$ python -q
>>> import numpy as np
>>> np.set_printoptions(precision=1, suppress=True, linewidth=140)
>>> def rnd(a):
...     return np.round(a, 1) + 0
... 
>>> arr = np.load("block6.npy")
>>> arr
array([[-3,  2, -1],
       [-1, -2,  0],
       [-1, -2,  0]])
>>> # rows and columns are dependent
>>> rank = np.linalg.matrix_rank(arr)
>>> rank
np.int64(2)
>>> null = np.linalg.svd(arr)[2][rank:].T
>>> rnd(arr @ null)
array([[0.],
       [0.],
       [0.]])
>>> np.allclose(arr @ null, 0)
True
>>> [int(np.linalg.matrix_rank(arr[:, :j + 1])) for j in range(3)]
[1, 2, 2]
>>> null.shape
(3, 1)
>>> rng = np.random.default_rng(1479)
>>> mat = rng.normal(size=(13, 4)) + 10 * np.array([-2, 3, -2, -3])
>>> rnd(mat)
array([[-21.6,  32. , -19.9, -30.7],
       [-18.7,  29.1, -20.3, -28.6],
       [-20.2,  30. , -19.6, -28.7],
       [-19.4,  30. , -20.4, -28.7],
       [-21.4,  29.6, -21.3, -30.7],
       [-21.2,  30.5, -21.4, -29.6],
       [-22. ,  29.7, -20.1, -28.7],
       [-19.4,  29.2, -19.7, -30.8],
       [-19.8,  29.6, -19.6, -30.2],
       [-21. ,  31.3, -21. , -30.9],
       [-21.5,  29.1, -21.5, -30. ],
       [-20.3,  30. , -20.2, -29.2],
       [-20.4,  30.8, -18.9, -29.3]])
>>> Ac = mat - mat.mean(axis=0)
>>> Uu, sigma, vt = np.linalg.svd(Ac, full_matrices=False)
>>> rnd(sigma ** 2 / (sigma ** 2).sum())
array([0.5, 0.2, 0.2, 0.1])
>>> (np.sign(Uu[:, 0]) == np.sign(Uu[0, 0])).astype(int)
array([1, 0, 0, 0, 1, 1, 1, 0, 0, 1, 1, 0, 0])
>>> rnd(np.abs(vt[-1]))
array([0.5, 0.6, 0.6, 0.2])
>>> np.linalg.matrix_rank(Ac)
np.int64(4)
>>> W2 = mat[[9, 1]].astype(float)
>>> for _ in range(3):
...     idx = np.linalg.norm(mat[:, None] - W2, axis=-1).argmin(axis=1)
...     W2 = np.array([mat[idx == j].mean(axis=0) for j in range(2)])
... 
>>> idx
array([0, 1, 1, 1, 0, 0, 0, 1, 1, 0, 0, 1, 1])
>>> np.bincount(idx)
array([6, 7])
>>> rnd(W2[1] - W2[0])
array([ 1.7, -0.5,  1.1,  0.7])
>>> proj = mat @ np.linalg.solve(mat.T @ mat, mat.T)
>>> np.allclose(proj @ proj, proj)
True
>>> rnd(proj @ mat[:, 0])
array([-21.6, -18.7, -20.2, -19.4, -21.4, -21.2, -22. , -19.4, -19.8, -21. , -21.5, -20.3, -20.4])
>>> rnd(np.linalg.eigvalsh(proj))
array([0., 0., 0., 0., 0., 0., 0., 0., 0., 1., 1., 1., 1.])
>>> idx = rng.permutation(4)
>>> B = mat[:, idx] * rng.choice([-1, 1], 4)
>>> rnd(B)
array([[ 32. , -19.9, -21.6,  30.7],
       [ 29.1, -20.3, -18.7,  28.6],
       [ 30. , -19.6, -20.2,  28.7],
       [ 30. , -20.4, -19.4,  28.7],
       [ 29.6, -21.3, -21.4,  30.7],
       [ 30.5, -21.4, -21.2,  29.6],
       [ 29.7, -20.1, -22. ,  28.7],
       [ 29.2, -19.7, -19.4,  30.8],
       [ 29.6, -19.6, -19.8,  30.2],
       [ 31.3, -21. , -21. ,  30.9],
       [ 29.1, -21.5, -21.5,  30. ],
       [ 30. , -20.2, -20.3,  29.2],
       [ 30.8, -18.9, -20.4,  29.3]])
>>> Uu, _, vt = np.linalg.svd(mat.T @ B)
>>> rnd(np.linalg.lstsq(mat, B)[0])
array([[ 0.,  0.,  1.,  0.],
       [ 1.,  0.,  0.,  0.],
       [ 0.,  1.,  0.,  0.],
       [ 0.,  0.,  0., -1.]])
>>> idx
array([1, 2, 0, 3])
>>> rnd(Uu @ vt)
array([[ 0.,  0.,  1.,  0.],
       [ 1.,  0.,  0.,  0.],
       [ 0.,  1.,  0.,  0.],
       [ 0.,  0.,  0., -1.]])
>>> m1 = np.load("case3.npy")
>>> m1
array([[ 9,  0,  1,  0,  0],
       [10,  0,  7,  8,  0],
       [ 5,  0,  0,  0,  3],
       [ 0,  0,  3,  1,  0],
       [ 0,  1,  0,  0,  2],
       [ 2,  0,  7,  4,  0],
       [ 4,  0,  8,  8,  0],
       [ 4,  0,  0,  0,  4],
       [ 1,  0,  0,  0,  4],
       [ 0,  3,  6,  5,  0],
       [ 3,  6,  0,  0,  8],
       [ 2,  9,  5,  5,  1],
       [ 0,  4,  5,  4,  0],
       [ 0, 11,  6,  5,  0],
       [ 0,  1,  0,  0, 10],
       [ 2,  0,  1,  0,  5],
       [ 0,  5, 10,  5,  0],
       [ 4,  7,  0,  0, 12],
       [19,  2,  0,  0,  1],
       [ 0,  3,  4,  0,  2],
       [ 1,  0,  3,  2,  0],
       [12,  7,  0,  2,  2],
       [ 6,  0,  7,  6,  0],
       [ 6,  9,  3,  1,  8],
       [ 1,  0,  7,  7,  0],
       [ 0,  3,  0,  0,  7]])
>>> proj = m1 @ np.linalg.solve(m1.T @ m1, m1.T)
>>> rnd(np.trace(proj))
np.float64(5.0)
>>> np.allclose(proj @ proj, proj)
True
>>> rnd(np.diag(proj))
array([0.2, 0.3, 0.1, 0.1, 0. , 0.2, 0.2, 0.1, 0. , 0.1, 0.1, 0.2, 0.1, 0.4, 0.3, 0.1, 0.4, 0.3, 0.5, 0.3, 0. , 0.3, 0.2, 0.2, 0.2, 0.1])
>>> rnd(proj @ m1[:, 0])
array([ 9., 10.,  5.,  0.,  0.,  2.,  4.,  4.,  1.,  0.,  3.,  2.,  0.,  0.,  0.,  2.,  0.,  4., 19.,  0.,  1., 12.,  6.,  6.,  1.,  0.])
>>> np.linalg.matrix_rank(np.eye(26) - proj)
np.int64(21)
>>> G = np.cov(m1, rowvar=False)
>>> rnd(m1.std(axis=0))
array([4.5, 3.4, 3.2, 2.8, 3.5])
>>> rnd(np.corrcoef(m1.T))
array([[ 1. ,  0. , -0.2,  0. , -0.1],
       [ 0. ,  1. ,  0. ,  0. ,  0.3],
       [-0.2,  0. ,  1. ,  0.9, -0.6],
       [ 0. ,  0. ,  0.9,  1. , -0.6],
       [-0.1,  0.3, -0.6, -0.6,  1. ]])
>>> rnd(np.corrcoef(m1[:, 1], m1[:, 2])[0, 1])
np.float64(0.0)
>>> np.median(m1, axis=0)
array([2., 1., 3., 1., 1.])
>>> np.argsort(-m1.std(axis=0).round(6), kind="stable")
array([0, 4, 1, 2, 3])
>>> rnd(np.linalg.eigvalsh(G)[::-1])
array([25.6, 21.6, 12.6,  4.1,  0.8])
>>> rnd(G)
array([[21.5, -0.3, -3.3, -0.6, -1.3],
       [-0.3, 11.9,  0.5,  0.3,  3.2],
       [-3.3,  0.5, 10.5,  8.2, -7.1],
       [-0.6,  0.3,  8.2,  8.1, -6. ],
       [-1.3,  3.2, -7.1, -6. , 12.7]])
>>> rnd(np.polyfit(m1[:, 1], m1[:, 2], 1))
array([0. , 3.1])
>>> np.argwhere(np.triu(np.abs(np.corrcoef(m1.T)) > 0.8, 1))
array([[2, 3]])
>>> E = np.array([[-7.6, 3.4, -5.5, -18.4],
...     [-6.2, 4.1, -4.5, -18.9],
...     [-7.6, 3.3, -1.9, -17.5],
...     [-7.5, 4.9, -4.0, -16.3],
...     [10.8, 13.4, 23.5, 6.4],
...     [9.6, 15.6, 21.3, 4.7],
...     [-8.1, 5.5, -5.3, -17.8],
...     [-7.5, 6.3, -5.4, -19.0],
...     [8.2, 14.7, 22.5, 4.5],
...     [9.2, 15.0, 23.5, 5.0],
...     [-5.8, 3.3, -5.7, -17.3],
...     [-6.2, 5.6, -4.2, -19.6]])
>>> D = np.linalg.norm(E[:, None] - E[None], axis=-1)
>>> rnd(D[2])
array([ 3.7,  3.4,  0. ,  2.9, 40.7, 38.4,  4.1,  4.8, 38.2, 39.6,  4.2,  4.1])
>>> rnd(np.linalg.norm(E, axis=1))
array([20.9, 20.8, 19.5, 19. , 29.8, 28.5, 21. , 22. , 28.5, 29.8, 19.4, 21.7])
>>> rnd(D[:5, :5])
array([[ 0. ,  1.9,  3.7,  3. , 43.5],
       [ 1.9,  0. ,  3.4,  3.1, 42.4],
       [ 3.7,  3.4,  0. ,  2.9, 40.7],
       [ 3. ,  3.1,  2.9,  0. , 41. ],
       [43.5, 42.4, 40.7, 41. ,  0. ]])
>>> Ac = E - E.mean(axis=0)
>>> Uu, sigma, vt = np.linalg.svd(Ac, full_matrices=False)
>>> rnd(sigma)
array([66.6,  4. ,  3.2,  2.8])
>>> rnd((sigma ** 2).sum() ** 2 / (sigma ** 4).sum())
np.float64(1.0)
>>> np.abs(vt[0]).argmax()
np.int64(2)
>>> Q, Rm = np.linalg.qr(E)
>>> rnd(abs(Rm[0, 0])), rnd(np.linalg.norm(E[:, 0]))
(np.float64(27.7), np.float64(27.7))
>>> Q.shape, Rm.shape
((12, 4), (4, 4))
>>> feats = np.load("sample11.npy")
>>> feats
array([[ 2,  0,  0],
       [ 0,  0, -4],
       [ 0,  3, -4]])
>>> B = np.array([[2, -1], [2, 5]])
>>> W2 = np.kron(B, feats)
>>> rnd(np.linalg.norm(W2, 2)), rnd(np.linalg.norm(B, 2) * np.linalg.norm(feats, 2))
(np.float64(32.8), np.float64(32.8))
>>> M = np.load("mat.npy")
>>> rnd(M)
array([[-0.5,  0.8, -0.4],
       [-0.7, -0.1,  0.7],
       [ 0.5,  0.6,  0.6]])
>>> # orthonormal columns
>>> rnd(M @ M.T)
array([[1., 0., 0.],
       [0., 1., 0.],
       [0., 0., 1.]])
>>> rnd(np.linalg.pinv(M))
array([[-0.5, -0.7,  0.5],
       [ 0.8, -0.1,  0.6],
       [-0.4,  0.7,  0.6]])
>>> rnd(np.linalg.svd(M, compute_uv=False))
array([1., 1., 1.])
>>> rnd(M[:, 0] @ M[:, 1])
np.float64(0.0)
>>> data = np.load("data.npy")
>>> rnd(data)
array([[0.1, 0.3, 0.1, 0.1],
       [0.3, 0.7, 0.3, 0.3],
       [0.1, 0.3, 0.1, 0.1],
       [0.1, 0.3, 0.1, 0.1]])
>>> t3 = np.stack([data, 4 * data, data[::-1]])
>>> np.linalg.matrix_rank(t3)
array([1, 1, 1])
>>> rnd(np.linalg.norm(t3, axis=(1, 2)))
array([1., 4., 1.])
>>> rnd(np.linalg.det(t3))
array([0., 0., 0.])
>>> Uu, sigma, vt = np.linalg.svd(data)
>>> V = vt[:(sigma > 1e-8).sum()]
>>> vec = data[2] + -2 * data[1] + rng.integers(2) * np.eye(4)[1]
>>> rnd(vec)
array([-0.4, -1. , -0.5, -0.4])
>>> rnd(np.diag(V.T @ V))
array([0.1, 0.7, 0.1, 0.1])
>>> F = np.loadtxt("test12.csv", delimiter=",")
>>> rnd(F)
array([[1. , 0.2, 0. , 0. , 0. , 0. ],
       [0.2, 1. , 0.2, 0. , 0. , 0. ],
       [0. , 0.2, 1. , 0.2, 0. , 0. ],
       [0. , 0. , 0.2, 1. , 0.2, 0. ],
       [0. , 0. , 0. , 0.2, 1. , 0.2],
       [0. , 0. , 0. , 0. , 0.2, 1. ]])
>>> Q, V = np.linalg.qr(F[:, :4])[0], np.linalg.qr(F[:, 4:])[0]
>>> sigma = np.linalg.svd(Q.T @ V, compute_uv=False)
>>> rnd(np.degrees(np.arccos(sigma.clip(0, 1))))
array([67.2, 89.8])
>>> B = np.linalg.inv(F)
>>> rnd(F @ B)
array([[1., 0., 0., 0., 0., 0.],
       [0., 1., 0., 0., 0., 0.],
       [0., 0., 1., 0., 0., 0.],
       [0., 0., 0., 1., 0., 0.],
       [0., 0., 0., 0., 1., 0.],
       [0., 0., 0., 0., 0., 1.]])
>>> rnd(B)
array([[ 1. , -0.2,  0. ,  0. ,  0. ,  0. ],
       [-0.2,  1.1, -0.2,  0. ,  0. ,  0. ],
       [ 0. , -0.2,  1.1, -0.2,  0. ,  0. ],
       [ 0. ,  0. , -0.2,  1.1, -0.2,  0. ],
       [ 0. ,  0. ,  0. , -0.2,  1.1, -0.2],
       [ 0. ,  0. ,  0. ,  0. , -0.2,  1. ]])
>>> rnd(np.linalg.cond(F))
np.float64(2.1)
>>> rnd(np.linalg.det(F) * B)
array([[ 0.8, -0.2,  0. ,  0. ,  0. ,  0. ],
       [-0.2,  0.9, -0.2,  0. ,  0. ,  0. ],
       [ 0. , -0.2,  0.9, -0.2,  0. ,  0. ],
       [ 0. ,  0. , -0.2,  0.9, -0.2,  0. ],
       [ 0. ,  0. ,  0. , -0.2,  0.9, -0.2],
       [ 0. ,  0. ,  0. ,  0. , -0.2,  0.8]])
>>> rnd(np.linalg.det(F) * np.linalg.det(B))
np.float64(1.0)
>>> rnd(np.linalg.slogdet(F)[0])
np.float64(1.0)
